>>> import numpy as np
>>> np.set_printoptions(suppress=True, linewidth=140)
>>> def tidy(a):
...     return np.round(a, 2) + 0
... 
>>> J = 2 * np.eye(8) + np.eye(8, k=1)
>>> print(J)
[[2. 1. 0. 0. 0. 0. 0. 0.]
 [0. 2. 1. 0. 0. 0. 0. 0.]
 [0. 0. 2. 1. 0. 0. 0. 0.]
 [0. 0. 0. 2. 1. 0. 0. 0.]
 [0. 0. 0. 0. 2. 1. 0. 0.]
 [0. 0. 0. 0. 0. 2. 1. 0.]
 [0. 0. 0. 0. 0. 0. 2. 1.]
 [0. 0. 0. 0. 0. 0. 0. 2.]]
>>> rng = np.random.default_rng(3230)
>>> z = rng.permutation(8)
>>> Y = J[:, z] * rng.choice([-1, 1], 8)
>>> print(Y)
[[1. 0. 2. 0. 0. 0. 0. 0.]
 [2. 0. 0. 0. 1. 0. 0. 0.]
 [0. 0. 0. 1. 2. 0. 0. 0.]
 [0. 0. 0. 2. 0. 0. 1. 0.]
 [0. 0. 0. 0. 0. 1. 2. 0.]
 [0. 1. 0. 0. 0. 2. 0. 0.]
 [0. 2. 0. 0. 0. 0. 0. 1.]
 [0. 0. 0. 0. 0. 0. 0. 2.]]
>>> U, _, vt = np.linalg.svd(J.T @ Y)
>>> print(tidy(U @ vt))
[[0. 0. 1. 0. 0. 0. 0. 0.]
 [1. 0. 0. 0. 0. 0. 0. 0.]
 [0. 0. 0. 0. 1. 0. 0. 0.]
 [0. 0. 0. 1. 0. 0. 0. 0.]
 [0. 0. 0. 0. 0. 0. 1. 0.]
 [0. 0. 0. 0. 0. 1. 0. 0.]
 [0. 1. 0. 0. 0. 0. 0. 0.]
 [0. 0. 0. 0. 0. 0. 0. 1.]]
>>> print(tidy(np.linalg.lstsq(J, Y)[0]))
[[0. 0. 1. 0. 0. 0. 0. 0.]
 [1. 0. 0. 0. 0. 0. 0. 0.]
 [0. 0. 0. 0. 1. 0. 0. 0.]
 [0. 0. 0. 1. 0. 0. 0. 0.]
 [0. 0. 0. 0. 0. 0. 1. 0.]
 [0. 0. 0. 0. 0. 1. 0. 0.]
 [0. 1. 0. 0. 0. 0. 0. 0.]
 [0. 0. 0. 0. 0. 0. 0. 1.]]
>>> print(z)
[1 6 0 3 2 5 4 7]
>>> F = np.array([[0.0, 0.0, 0.0, 0.0, 0.0, 0.0, 0.0, 3.0],
...     [0.0, 0.0, 0.0, 0.0, 0.0, 0.0, 0.0, 1.0],
...     [0.0, 0.0, 0.0, 0.0, 0.0, 0.0, 0.0, 3.0],
...     [0.0, 0.0, 0.0, 0.0, 0.0, 0.0, 0.0, 5.0],
...     [0.0, 0.0, 0.0, 0.0, 0.0, 0.0, 0.0, 1.0],
...     [0.0, 0.0, 0.0, 0.0, 0.0, 0.0, 0.0, 3.0],
...     [0.0, 0.0, 0.0, 0.0, 0.0, 0.0, 0.0, 2.0],
...     [3.0, 1.0, 3.0, 5.0, 1.0, 3.0, 2.0, 0.0]])
>>> print(np.linalg.cond(F) > 100)
True
>>> print(np.linalg.matrix_rank(F, rtol=0.1))
2
>>> X = np.loadtxt("out8.csv", delimiter=",")
>>> print(X)
[[ 4.18  3.88  4.47  5.25  1.92  4.11  4.91  5.14  0.34  5.25]
 [ 4.16  4.31  5.18  5.02  1.02  3.67  4.92  4.87 -0.34  5.32]
 [ 4.1   4.21  4.74  4.95  1.82  4.02  5.08  5.38  0.31  4.55]
 [ 4.    4.07  4.42  5.07  1.82  4.08  4.65  4.91 -0.25  5.1 ]
 [ 3.5   3.66  4.93  5.19  1.78  3.87  4.61  4.68 -0.19  4.32]
 [ 4.02  3.48  4.95  5.36  1.88  3.69  4.89  5.11 -0.74  4.75]
 [ 4.36  4.2   5.06  5.14  1.9   3.47  4.43  4.27  0.2   4.56]
 [-0.36  2.26  4.45  3.1   3.06  5.27  5.44  3.05  1.65  4.17]
 [-0.18  2.15  4.23  3.22  2.85  5.15  5.33  4.3   1.4   4.43]
 [ 0.2   1.78  4.05  3.11  2.98  4.97  5.22  3.95  1.39  3.95]
 [-0.64  1.82  3.42  2.56  3.31  4.95  5.43  4.23  0.75  4.14]
 [-0.05  1.45  3.74  3.14  3.41  5.18  4.73  3.13  0.76  3.65]
 [ 0.17  1.93  4.13  2.75  2.89  5.72  5.02  4.22  0.88  4.09]
 [ 0.47  1.72  3.69  2.92  2.63  4.76  5.3   4.19  0.82  3.67]
 [ 2.64  2.68  2.03  3.9   3.2   1.64  4.46  4.47  4.58  3.23]
 [ 2.61  2.99  2.49  4.57  2.56  1.01  3.63  4.71  5.54  2.95]
 [ 2.78  3.33  1.83  4.35  2.91  1.92  4.18  4.05  5.    3.46]
 [ 2.73  2.8   1.98  4.67  2.77  2.08  3.8   3.87  5.42  2.74]
 [ 2.9   3.33  2.21  4.09  3.27  2.31  3.61  3.6   4.76  2.68]
 [ 2.83  2.61  2.35  4.19  2.91  1.73  4.3   4.06  4.67  3.05]
 [ 3.03  2.97  2.64  3.71  2.83  2.29  3.9   4.11  4.94  3.23]]
>>> Y = np.c_[X[:, :9] @ np.array([[0, 1, 2, 3, 0, 2, 2, 1, 1],
...     [2, 1, 0, 3, 2, 3, 0, 2, 2],
...     [1, 2, 1, 0, 2, 3, 2, 3, 0],
...     [2, 0, 1, 2, 1, 1, 3, 1, 0],
...     [3, 3, 1, 0, 2, 1, 3, 3, 3],
...     [0, 0, 1, 1, 0, 3, 0, 1, 2],
...     [0, 1, 1, 1, 0, 1, 0, 1, 0],
...     [2, 2, 0, 2, 0, 0, 2, 1, 0],
...     [2, 3, 2, 1, 3, 2, 1, 0, 1]]), np.array([1, 0, 1, 1, 2, 0, 4, 2, 0, 3, 1, 0, 4, 1, 0, 2, 4, 4, 4, 0, 5])]
>>> print(tidy(Y))
[[39.45 38.97 29.7  54.32 26.81 58.5  49.43 50.52 26.26  1.  ]
 [35.96 35.53 27.45 53.44 25.02 58.08 46.2  49.86 22.84  0.  ]
 [39.9  40.02 29.43 55.   27.42 59.58 49.06 51.63 26.33  1.  ]
 [37.48 36.09 27.54 52.65 24.94 56.75 47.08 49.57 25.51  1.  ]
 [36.95 35.76 27.   49.51 25.36 55.58 46.94 49.3  23.71  2.  ]
 [37.01 35.93 27.33 51.28 23.76 55.05 49.14 50.52 23.26  0.  ]
 [38.38 37.95 29.12 52.6  28.06 58.78 48.7  50.95 25.6   4.  ]
 [33.75 36.47 23.9  30.36 27.59 50.12 34.41 43.55 25.53  2.  ]
 [34.92 37.11 23.22 32.83 25.88 48.43 36.31 43.36 24.37  0.  ]
 [33.45 36.31 23.51 31.64 24.9  46.89 36.06 42.1  24.03  3.  ]
 [32.07 34.09 19.89 28.25 21.91 42.09 32.38 40.36 23.58  1.  ]
 [30.93 32.38 21.62 27.41 22.62 43.81 34.05 40.48 24.2   0.  ]
 [32.36 35.13 22.61 31.86 23.29 48.1  34.84 42.8  25.02  4.  ]
 [30.88 33.6  21.88 31.67 21.46 43.94 34.17 40.04 22.14  1.  ]
 [42.89 46.12 29.67 43.38 33.46 45.05 44.16 38.16 25.46  0.  ]
 [45.79 47.93 30.56 45.54 37.27 46.53 46.55 37.66 23.83  2.  ]
 [44.02 45.78 30.75 46.23 35.49 48.24 44.1  38.16 27.01  4.  ]
 [43.81 45.6  31.6  44.97 36.03 48.12 44.9  37.   26.22  4.  ]
 [43.58 45.55 30.81 44.75 35.99 49.84 44.26 39.61 28.75  4.  ]
 [42.14 45.3  30.48 43.52 33.94 46.47 44.45 38.11 24.91  0.  ]
 [42.59 46.71 31.31 44.77 35.41 50.08 44.12 39.39 26.98  5.  ]]
>>> print(tidy(np.linalg.norm(Y - X @ np.linalg.lstsq(X, Y)[0], axis=0)))
[0.   0.   0.   0.   0.   0.   0.   0.   0.   4.71]
